>>> import numpy as np
>>> from numpy import linalg as LA
>>> np.set_printoptions(suppress=True, linewidth=100)
>>> rng = np.random.default_rng(891)
>>> t = rng.uniform(0, 2 * np.pi, 19)
>>> q, _ = LA.qr(np.array([[-0.2, 0.5], [0.2, -2.0], [-1.4, 0.2], [-2.2, -0.4]]))
>>> J = 5 * np.c_[np.cos(t), np.sin(t)] @ q.T
>>> print(J.round(3))
[[-1.181  4.018 -2.026 -1.832]
 [ 1.039 -4.453 -0.243 -2.007]
 [ 0.175 -1.722 -2.176 -4.156]
 [-0.429  0.574 -2.688 -4.155]
 [-0.966  2.891 -2.527 -3.054]
 [ 0.441 -0.62   2.692  4.144]
 [-0.336  2.29   1.943  3.983]
 [-0.559  3.042  1.546  3.612]
 [ 0.166  0.457  2.536  4.282]
 [-1.244  4.485 -1.573 -0.928]
 [-0.868  3.998  0.807  2.758]
 [-0.499  2.843  1.662  3.729]
 [-0.455  2.696  1.743  3.806]
 [ 0.093 -1.424 -2.279 -4.215]
 [ 1.046 -4.471 -0.215 -1.968]
 [ 0.478 -2.774 -1.701 -3.766]
 [ 0.371 -2.409 -1.888 -3.937]
 [-1.251  4.665 -1.248 -0.336]
 [ 1.151 -3.841  2.141  2.084]]
>>> dist = LA.norm(J[:, None] - J[None], axis=-1)
>>> print(LA.matrix_rank(dist ** 2))
3
>>> print((dist + 1e9 * np.eye(19)).round(6).argmin(axis=1))
[ 9 14 13 13  0  8 12 11  5 17  7 12 11  2  1 16 15  9  5]
>>> print(dist.mean(axis=1).argmax())
18
>>> print(np.round(LA.norm(J, axis=1), 3))
[5. 5. 5. 5. 5. 5. 5. 5. 5. 5. 5. 5. 5. 5. 5. 5. 5. 5. 5.]
>>> cov = np.cov(J, rowvar=False)
>>> print(np.argsort(-J.std(axis=0).round(6), kind="stable"))
[3 1 2 0]
>>> print(np.argwhere(np.triu(np.abs(np.corrcoef(J.T)) > 0.8, 1)))
[[0 1]
 [2 3]]
>>> print(round(float(np.corrcoef(J[:, 3], J[:, 1])[0, 1]), 3))
0.366
>>> print(cov.round(3))
[[ 0.609 -2.38   0.368 -0.264]
 [-2.38  10.037  0.188  3.942]
 [ 0.368  0.188  3.804  6.243]
 [-0.264  3.942  6.243 11.561]]
>>> z = J[:, 0] > np.median(J[:, 0])
>>> f = J[z].mean(axis=0) - J[~z].mean(axis=0)
>>> print(((J - J.mean(axis=0)) @ f > 0).astype(int))
[0 1 1 1 0 0 0 0 0 0 0 0 0 1 1 1 1 0 1]
>>> X = np.loadtxt("dump.csv", delimiter=",")
>>> print(X)
[[ 1.005  2.983 -5.012]
 [ 1.009  2.972 -4.996]
 [ 1.018  3.028 -5.   ]
 [ 0.991  2.997 -4.992]
 [-2.029 -3.003 -2.988]
 [-1.964 -3.011 -3.042]
 [-2.003 -2.973 -3.037]
 [-1.997 -3.013 -2.998]
 [ 2.005 -0.014 -0.983]
 [ 1.985 -0.005 -0.992]
 [ 1.956 -0.004 -0.983]
 [ 1.996  0.025 -1.024]]
>>> Xc = X - X.mean(axis=0)
>>> evecs = LA.svd(Xc)[2][:2]
>>> out = Xc - Xc @ evecs.T @ evecs
>>> print(np.round(np.diag(evecs.T @ evecs), 3))
[0.561 0.737 0.702]
>>> print(np.round(np.cov(Xc @ evecs.T, rowvar=False), 3) + 0)
[[8.91  0.   ]
 [0.    3.675]]
>>> cov = X.T @ X
>>> print(np.round(LA.eigvalsh(cov)[::-1], 3))
[149.84   85.34   12.853]
>>> print(np.round(LA.svd(X, compute_uv=False) ** 2, 3))
[149.84   85.34   12.853]
>>> print(np.round(np.diag(cov), 3))
[ 35.791  71.884 140.359]
>>> print(cov.round(3))
[[ 35.791  36.032  -3.915]
 [ 36.032  71.884 -23.708]
 [ -3.915 -23.708 140.359]]
>>> print(np.allclose(cov, cov.T))
True
>>> print(round(np.trace(cov), 3), round(float((X ** 2).sum()), 3))
248.033 248.033
>>> Xc = X - X.mean(axis=0)
>>> U, s, Vt = LA.svd(Xc, full_matrices=False)
>>> print((np.sign(U[:, 0]) == np.sign(U[0, 0])).astype(int))
[1 1 1 1 0 0 0 0 1 1 1 1]
>>> print(np.round(s ** 2 / (s ** 2).sum(), 3) + 0)
[0.708 0.292 0.   ]
>>> print(round(float((s ** 2).sum() ** 2 / (s ** 4).sum()), 3))
1.705
>>> print(np.abs(Vt[0]).argmax())
1
>>> M = np.load("test12.npy")
>>> print(M)
[[-1  0  0  0  0]
 [-1  3  0  0  0]
 [ 0  1  1  0  0]
 [ 3  2 -2  1  0]
 [ 3  0  2 -1  0]]
>>> # triangular
>>> f, v = M[1], M[4]
>>> print(f @ f)
10
>>> print(f @ v)
-3
>>> pr = (f @ v) / (f @ f) * f
>>> print(np.round(LA.norm(f + v) ** 2 + LA.norm(f - v) ** 2, 3))
48.0
>>> print(np.outer(f, v))
[[-3  0 -2  1  0]
 [ 9  0  6 -3  0]
 [ 0  0  0  0  0]
 [ 0  0  0  0  0]
 [ 0  0  0  0  0]]
>>> print(LA.matrix_rank(np.outer(f, v)))
1
>>> print(np.round((v - pr) @ f, 3))
-0.0
>>> print(np.round(v - pr, 3))
[ 2.7  0.9  2.  -1.   0. ]
>>> W1 = np.array([[0, 1, 3], [3, 0, 1], [1, 0, 2], [0, 5, 5], [4, 0, 3]])
>>> coef = np.array([0, 1, 2])
>>> act = np.maximum(M @ W1 + coef, 0)
>>> print((act > 0).mean(axis=0))
[0.8 0.4 0.8]
>>> C = np.array([[-3, 2], [-1, 9], [-2, 3]])
>>> print((act @ C).round(6).argmax(axis=1))
[0 1 1 1 1]
>>> U, s, Vt = LA.svd(M)
>>> evecs = Vt[:(s > 1e-8).sum()]
>>> x0 = M[3] + -2 * M[2] + rng.integers(2) * np.eye(5)[3]
>>> print(x0)
[ 3.  0. -4.  1.  0.]
>>> print(np.round(np.diag(evecs.T @ evecs), 3))
[1. 1. 1. 1. 0.]
>>> print(round(float(LA.norm(x0 - evecs.T @ evecs @ x0)), 3))
0.0
>>> U, s, Vt = LA.svd(J)
>>> print(np.argmax(s[:-1] / (s[1:] + 1e-6)) + 1)
2
>>> out = U[:, :2] @ np.diag(s[:2]) @ Vt[:2]
>>> print(round(float(LA.norm(J - out, 2)), 3), round(s[2], 3))
0.0 0.0
>>> print(LA.matrix_rank(out))
2
>>> print(np.round(LA.norm(J - out) / LA.norm(J), 3))
0.0
>>> feats = np.loadtxt("x.csv", delimiter=",")
>>> print(feats)
[[-5. -2.  4.]
 [ 0.  3. -3.]
 [ 1.  3. -4.]]
>>> print(feats @ feats)
[[ 29.  16. -30.]
 [ -3.   0.   3.]
 [ -9.  -5.  11.]]
>>> print(np.allclose(feats, feats.T))
False
>>> print(np.round(LA.det(feats), 3))
9.0
>>> print(np.allclose(feats @ feats.T, feats.T @ feats))
False
>>> print(np.trace(feats))
-6.0
>>> print((feats + feats.T) / 2)
[[-5.  -1.   2.5]
 [-1.   3.   0. ]
 [ 2.5  0.  -4. ]]
>>> proj = np.triu(np.array([[0, 3, 1], [1, -2, -1], [5, -5, -3]]), 1) + np.eye(3)
>>> out = proj @ feats @ LA.inv(proj)
>>> print(np.trace(out), np.trace(feats))
-6.0 -6.0
>>> print(out)
[[-4. 22. 17.]
 [-1.  3.  5.]
 [ 1.  0. -5.]]
>>> print(proj @ feats - feats @ proj)
[[  1.  27. -10.]
 [ -1.  -3.   7.]
 [  0.  -3.   2.]]
>>> print(np.round(np.poly(out), 3))
[ 1.  6. -2. -9.]
>>> q = out.astype(float).copy()
>>> for j in range(3):
...     q[:, j] -= q[:, :j] @ (q[:, :j].T @ q[:, j])
...     q[:, j] /= LA.norm(q[:, j])
... 
>>> print(np.round(q.T @ out, 3) + 0)
[[  4.243 -21.449 -18.385]
 [  0.      5.74   -0.929]
 [  0.      0.      0.37 ]]
>>> print(q.round(3))
[[-0.943  0.31  -0.123]
 [-0.236 -0.358  0.903]
 [ 0.236  0.881  0.411]]
>>> def softmax(z):
...     e = np.exp(z - z.max(axis=-1, keepdims=True))
...     return e / e.sum(axis=-1, keepdims=True)
... 
>>> print(np.round(softmax(10 * feats[1]), 3) + 0)
[0. 1. 0.]
>>> print(np.round(softmax(feats[1]), 3))
[0.047 0.95  0.002]
>>> print(np.round(softmax(feats[1] + 5), 3))
[0.047 0.95  0.002]
>>> S = feats @ feats.T / np.sqrt(3)
>>> print(np.round(softmax(S)[1] @ feats, 3))
[ 0.85  3.   -3.85]
>>> print(np.round(softmax(S), 3) + 0)
[[1.    0.    0.   ]
 [0.    0.15  0.85 ]
 [0.    0.053 0.947]]
>>> print(np.round(softmax(S + np.triu(np.full(S.shape, -np.inf), 1)), 3) + 0)
[[1.    0.    0.   ]
 [0.    1.    0.   ]
 [0.    0.053 0.947]]
>>> q = feats.astype(float).copy()
>>> for j in range(3):
...     q[:, j] -= q[:, :j] @ (q[:, :j].T @ q[:, j])
...     q[:, j] /= LA.norm(q[:, j])
... 
>>> print(q.round(3))
[[-0.981  0.127 -0.149]
 [ 0.     0.762  0.648]
 [ 0.196  0.635 -0.747]]
>>> print(np.round(q.T @ feats, 3) + 0)
[[ 5.099  2.55  -4.707]
 [ 0.     3.937 -4.318]
 [ 0.     0.     0.448]]
>>> F = np.load("data.npy")
>>> print(F)
[[ 33.9    15.148 -10.301  -9.966]
 [  0.498   3.73   21.618  -1.968]
 [  2.003   3.909  22.949  -2.351]
 [ 34.833  12.344  -9.535 -10.311]
 [ 35.786  10.627  -9.872 -10.404]
 [ 31.861  14.73   -9.987 -10.822]
 [  0.855   4.271  21.912  -2.14 ]
 [  0.787   3.676  21.061  -2.649]
 [ 34.248  14.354 -11.058  -9.083]
 [  2.031   3.793  20.867  -3.148]
 [  3.87    5.644  22.065  -1.   ]
 [ 33.458  13.418  -7.749 -11.219]
 [ 33.383  14.612  -8.624  -9.449]
 [ 32.53   13.562  -7.886 -10.7  ]
 [ 33.85   15.678  -8.194 -10.004]
 [  2.078   4.653  21.494  -2.761]
 [  1.019   5.184  21.794  -1.306]
 [ 34.966  13.746  -9.146 -10.482]]
>>> U, s, Vt = LA.svd(F)
>>> print(s.round(3))
[123.831  63.021   5.18    3.179]
>>> out = U[:, :2] @ np.diag(s[:2]) @ Vt[:2]
>>> print(np.round(LA.norm(F - out, 2), 3), round(float(s[2]), 3))
5.18 5.18
>>> print(round(np.abs(F - out).max(), 3))
3.209
>>> print(LA.matrix_rank(out))
2
>>> print(LA.cond(F) > 100)
False
>>> print([round(float(x), 3) for x in LA.svd(F, compute_uv=False)[:3]])
[123.831, 63.021, 5.18]
>>> W1 = np.array([[-2, -5, 7, 4, -4],
...     [-7, 5, -1, -4, -6],
...     [-2, 0, 9, -3, -9],
...     [-6, -2, -1, 4, 6]])
>>> coef = np.array([0, 2, 3, 2, 1])
>>> act = np.maximum(F @ W1 + coef, 0)
>>> print(LA.matrix_rank(act))
3
>>> print((act > 0).astype(int))
[[0 0 1 1 0]
 [0 1 1 0 0]
 [0 1 1 0 0]
 [0 0 1 1 0]
 [0 0 1 1 0]
 [0 0 1 1 0]
 [0 1 1 0 0]
 [0 1 1 0 0]
 [0 0 1 1 0]
 [0 1 1 0 0]
 [0 1 1 0 0]
 [0 0 1 1 0]
 [0 0 1 1 0]
 [0 0 1 1 0]
 [0 0 1 1 0]
 [0 1 1 0 0]
 [0 1 1 0 0]
 [0 0 1 1 0]]
>>> print(np.round((act > 0).mean(axis=0), 3))
[0.    0.444 1.    0.556 0.   ]
>>> C = np.array([[-1, -2, -2], [1, 1, -3], [-2, 3, 1], [2, -3, 3], [-2, 3, 2]])
>>> print((act @ C).round(6).argmax(axis=1))
[2 1 1 2 2 2 1 1 2 1 1 2 2 2 2 1 1 2]
>>> print(W1 @ C)
[[ -1  -4  30]
 [ 18  10 -26]
 [ -4  13 -14]
 [  2  13  41]]
>>> x0 = np.array([8, 0, 2, 3])
>>> target = F @ x0
>>> print(np.round(LA.lstsq(F, target)[0], 3) + 0)
[8. 0. 2. 3.]
>>> print(np.round(LA.solve(F.T @ F, F.T @ target), 3) + 0)
[8. 0. 2. 3.]
>>> target = target + 0.1 * rng.normal(size=18)
>>> print(target.round(3))
[220.84   41.391  54.855 228.624 235.298 202.423  44.412  40.44  224.345  48.492  71.846 218.58
 221.49  212.423 224.454  51.314  47.87  230.002]
>>> coef, *_ = LA.lstsq(F, target)
>>> print([round(float(LA.norm(LA.solve(F.T @ F + lam * np.eye(4), F.T @ target))), 2) for lam in (0, 1, 10, 100)])
[8.73, 8.39, 7.09, 6.25]
>>> print(coef.round(3))
[7.974 0.01  1.993 2.933]
>>> print(np.round(F.T @ (target - F @ coef), 3) + 0)
[0. 0. 0. 0.]
>>> print(round(LA.norm(target - F @ coef), 3))
0.392
>>> f = np.array([-1, 4])
>>> print(np.round(np.cross(F[14, :3], F[10, :3]), 3))
[ 392.182 -778.611  130.376]
>>> mat = np.loadtxt("a.csv", delimiter=",")
>>> print(mat)
[[-0.333  1.418  2.262]
 [ 2.952  1.249  0.565]
 [ 0.046  2.471  1.182]
 [ 2.137  0.697  0.706]
 [-2.513  1.55   1.91 ]
 [-1.582  0.657  0.505]
 [ 0.04   1.022  2.376]
 [ 1.7    0.024  1.727]
 [ 0.295  0.936  0.893]
 [ 1.767  0.783  1.052]
 [ 0.525  1.847  1.174]
 [ 1.502  2.365  1.038]
 [-0.302 -0.598  1.728]
 [-0.29   1.474  1.759]
 [ 1.133  1.56   1.022]]
>>> print(LA.cond(M) > 100)
True
>>> print([round(float(x), 3) for x in LA.svd(M, compute_uv=False)[:3]])
[4.631, 3.888, 2.877]
>>> print(LA.matrix_rank(M, rtol=0.1))
3
>>> C = mat[[11, 13]].astype(float)
>>> for _ in range(6):
...     z = LA.norm(mat[:, None] - C, axis=-1).argmin(axis=1)
...     C = np.array([mat[z == j].mean(axis=0) for j in range(2)])
... 
>>> print(z)
[1 0 1 0 1 1 1 0 1 0 1 0 1 1 0]
>>> print(np.bincount(z))
[6 9]
>>> print(np.abs(C[1] - C[0]).argmax())
0
>>> print(C.round(3))
[[ 1.865  1.113  1.018]
 [-0.457  1.197  1.532]]
>>> print(LA.norm(C, axis=1).argmax())
0
>>> print(round(float(C[1] @ C[0]), 3))
2.04
>>> print(round(LA.norm(C[1] - C[0]), 3))
2.38
>>> print(round(float(LA.norm(C[1], 1)), 3), round(LA.norm(C[1], np.inf), 3))
3.187 1.532
>>> f = np.array([1, 2, -3])
>>> arr = np.outer(rng.normal(size=13), f) + 0.05 * rng.normal(size=(13, 3))
>>> print(arr.round(3))
[[-0.689 -1.327  1.964]
 [-1.024 -2.045  2.933]
 [ 0.215  0.462 -0.49 ]
 [ 0.701  1.386 -2.119]
 [-0.259 -0.529  0.778]
 [ 0.565  1.115 -1.695]
 [-0.653 -1.289  1.87 ]
 [-0.541 -1.018  1.598]
 [ 0.186  0.286 -0.497]
 [-1.47  -2.791  4.132]
 [ 0.029  0.105 -0.055]
 [ 0.669  1.298 -1.893]
 [ 1.245  2.387 -3.557]]
>>> C = arr[[2, 9]].astype(float)
>>> for _ in range(5):
...     z = LA.norm(arr[:, None] - C, axis=-1).argmin(axis=1)
...     C = np.array([arr[z == j].mean(axis=0) for j in range(2)])
... 
>>> print(z)
[1 1 0 0 1 0 1 1 0 1 0 0 0]
>>> print(C.round(3))
[[ 0.516  1.005 -1.472]
 [-0.773 -1.5    2.212]]
>>> print(np.abs(C[1] - C[0]).argmax())
2
>>> z = arr[:, 2] > np.median(arr[:, 2])
>>> f = arr[z].mean(axis=0) - arr[~z].mean(axis=0)
>>> print(z.astype(int))
[1 1 0 0 1 0 1 1 0 1 0 0 0]
>>> print(f.round(3))
[-1.288 -2.505  3.685]
>>> print(np.argsort(-np.abs(f).round(6), kind="stable"))
[2 1 0]
